>>> import numpy as np
>>> from numpy import linalg as LA
>>> np.set_printoptions(precision=3, suppress=True, linewidth=120, legacy="1.25")
>>> tidy = lambda a: np.round(a, 3) + 0
>>> arr = np.load("arr.npy")
>>> print(tidy(arr))
[[0.333 0.333 0.    0.    0.    0.333]
 [0.    0.5   0.    0.    0.    0.5  ]
 [0.    0.333 0.333 0.    0.    0.333]
 [0.    0.    0.    0.5   0.5   0.   ]
 [0.    0.    0.    0.5   0.5   0.   ]
 [0.    0.25  0.25  0.    0.25  0.25 ]]
>>> print(np.argsort(-LA.norm(arr, axis=0).round(6), kind="stable")[:3])
[4 1 5]
>>> print(LA.matrix_rank(arr, rtol=0.1))
5
>>> rk = LA.matrix_rank(arr)
>>> rk
5
>>> N = LA.svd(arr)[2][rk:].T
>>> print(tidy(N[:, 0] / N[np.abs(N[:, 0]).round(6).argmax(), 0]))
[ 0.  1.  0.  0.  0. -1.]
>>> [int(LA.matrix_rank(np.delete(arr, i, axis=0))) for i in range(6)]
[4, 4, 4, 5, 5, 4]
>>> tidy(N @ N.T)
array([[ 0. ,  0. ,  0. ,  0. ,  0. ,  0. ],
       [ 0. ,  0.5,  0. ,  0. ,  0. , -0.5],
       [ 0. ,  0. ,  0. ,  0. ,  0. ,  0. ],
       [ 0. ,  0. ,  0. ,  0. ,  0. ,  0. ],
       [ 0. ,  0. ,  0. ,  0. ,  0. ,  0. ],
       [ 0. , -0.5,  0. ,  0. ,  0. ,  0.5]])
>>> print([int(LA.matrix_rank(arr[:i])) for i in range(1, len(arr) + 1)])
[1, 2, 3, 4, 4, 5]
>>> tidy(arr @ N)
array([[0.],
       [0.],
       [0.],
       [0.],
       [0.],
       [0.]])
>>> [int(LA.matrix_rank(arr[:, :j + 1])) for j in range(6)]
[1, 2, 3, 4, 5, 5]
>>> Uu, sigma, Vt = LA.svd(arr)
>>> np.argmax(sigma[:-1] / (sigma[1:] + 1e-6)) + 1
5
>>> tidy(sigma)
array([1.092, 1.   , 0.381, 0.247, 0.135, 0.   ])
>>> other = Uu[:, :5] @ np.diag(sigma[:5]) @ Vt[:5]
>>> print(tidy(LA.norm(arr - other, 2)), tidy(sigma[5]))
0.0 0.0
>>> tidy(np.abs(arr - other).max())
0.0
>>> LA.matrix_rank(arr, rtol=0.05)
5
>>> tidy(LA.norm(arr - other) / LA.norm(arr))
0.0
>>> F = np.load("test16.npy")
>>> print(F)
[[ 0 12  0  2  0]
 [ 0 10  0  0  0]
 [ 0 12  0  0  0]
 [ 0 10  0  0  0]
 [ 0 12  2  0  0]
 [ 0  6  0  0  0]
 [ 0  8  0  0  0]
 [ 0  6  0  0  0]
 [ 0 10  0  2  0]
 [ 0 12  0  0  0]
 [ 0 10  0  2  0]
 [ 0 12  0  2  0]
 [ 0 10  0  2  0]
 [ 0 12  0  2  0]
 [ 0  8  0  0  0]
 [ 0  8  0  0  0]
 [ 0 12  0  2  0]
 [ 0 10  0  0  0]
 [ 0 12  0  2  0]
 [ 0 10  0  0  0]
 [ 0 10  0  0  0]
 [ 0 12  0  2  0]
 [ 0 10  0  0  0]
 [ 0 12  0  0  0]
 [ 0 12  2  0  0]
 [ 0  6  0  0  0]
 [ 0  8  0  2  0]
 [ 0  8  0  0  0]
 [ 0  4  0  0  0]]
>>> # rows 1 and 3 are equal
>>> Uu, sigma, Vt = LA.svd(F)
>>> V = Vt[:(sigma > 1e-8).sum()]
>>> rng = np.random.default_rng(723)
>>> x = F[18] + 2 * F[28] + rng.integers(2) * np.eye(5)[0]
>>> x
array([ 1., 20.,  0.,  2.,  0.])
>>> np.allclose(V.T @ V @ x, x)
False
>>> rk = LA.matrix_rank(F)
>>> rk
3
>>> N = LA.svd(F)[2][rk:].T
>>> [int(LA.matrix_rank(F[:, :j + 1])) for j in range(5)]
[0, 1, 2, 3, 3]
>>> [int(LA.matrix_rank(np.delete(F, i, axis=0))) for i in range(29)]
[3, 3, 3, 3, 3, 3, 3, 3, 3, 3, 3, 3, 3, 3, 3, 3, 3, 3, 3, 3, 3, 3, 3, 3, 3, 3, 3, 3, 3]
>>> x = np.array([-2, 3, 3, 4, -1])
>>> h = np.maximum(F @ x, 0)
>>> np.flatnonzero(h > 1e-9)
array([ 0,  1,  2,  3,  4,  5,  6,  7,  8,  9, 10, 11, 12, 13, 14, 15, 16, 17, 18, 19, 20, 21, 22, 23, 24, 25, 26, 27,
       28])
>>> np.maximum(F @ (3 * x), 0)
array([132,  90, 108,  90, 126,  54,  72,  54, 114, 108, 114, 132, 114, 132,  72,  72, 132,  90, 132,  90,  90, 132,
        90, 108, 126,  54,  96,  72,  36])
>>> F * (h > 1e-9)[:, None]
array([[ 0, 12,  0,  2,  0],
       [ 0, 10,  0,  0,  0],
       [ 0, 12,  0,  0,  0],
       [ 0, 10,  0,  0,  0],
       [ 0, 12,  2,  0,  0],
       [ 0,  6,  0,  0,  0],
       [ 0,  8,  0,  0,  0],
       [ 0,  6,  0,  0,  0],
       [ 0, 10,  0,  2,  0],
       [ 0, 12,  0,  0,  0],
       [ 0, 10,  0,  2,  0],
       [ 0, 12,  0,  2,  0],
       [ 0, 10,  0,  2,  0],
       [ 0, 12,  0,  2,  0],
       [ 0,  8,  0,  0,  0],
       [ 0,  8,  0,  0,  0],
       [ 0, 12,  0,  2,  0],
       [ 0, 10,  0,  0,  0],
       [ 0, 12,  0,  2,  0],
       [ 0, 10,  0,  0,  0],
       [ 0, 10,  0,  0,  0],
       [ 0, 12,  0,  2,  0],
       [ 0, 10,  0,  0,  0],
       [ 0, 12,  0,  0,  0],
       [ 0, 12,  2,  0,  0],
       [ 0,  6,  0,  0,  0],
       [ 0,  8,  0,  2,  0],
       [ 0,  8,  0,  0,  0],
       [ 0,  4,  0,  0,  0]])
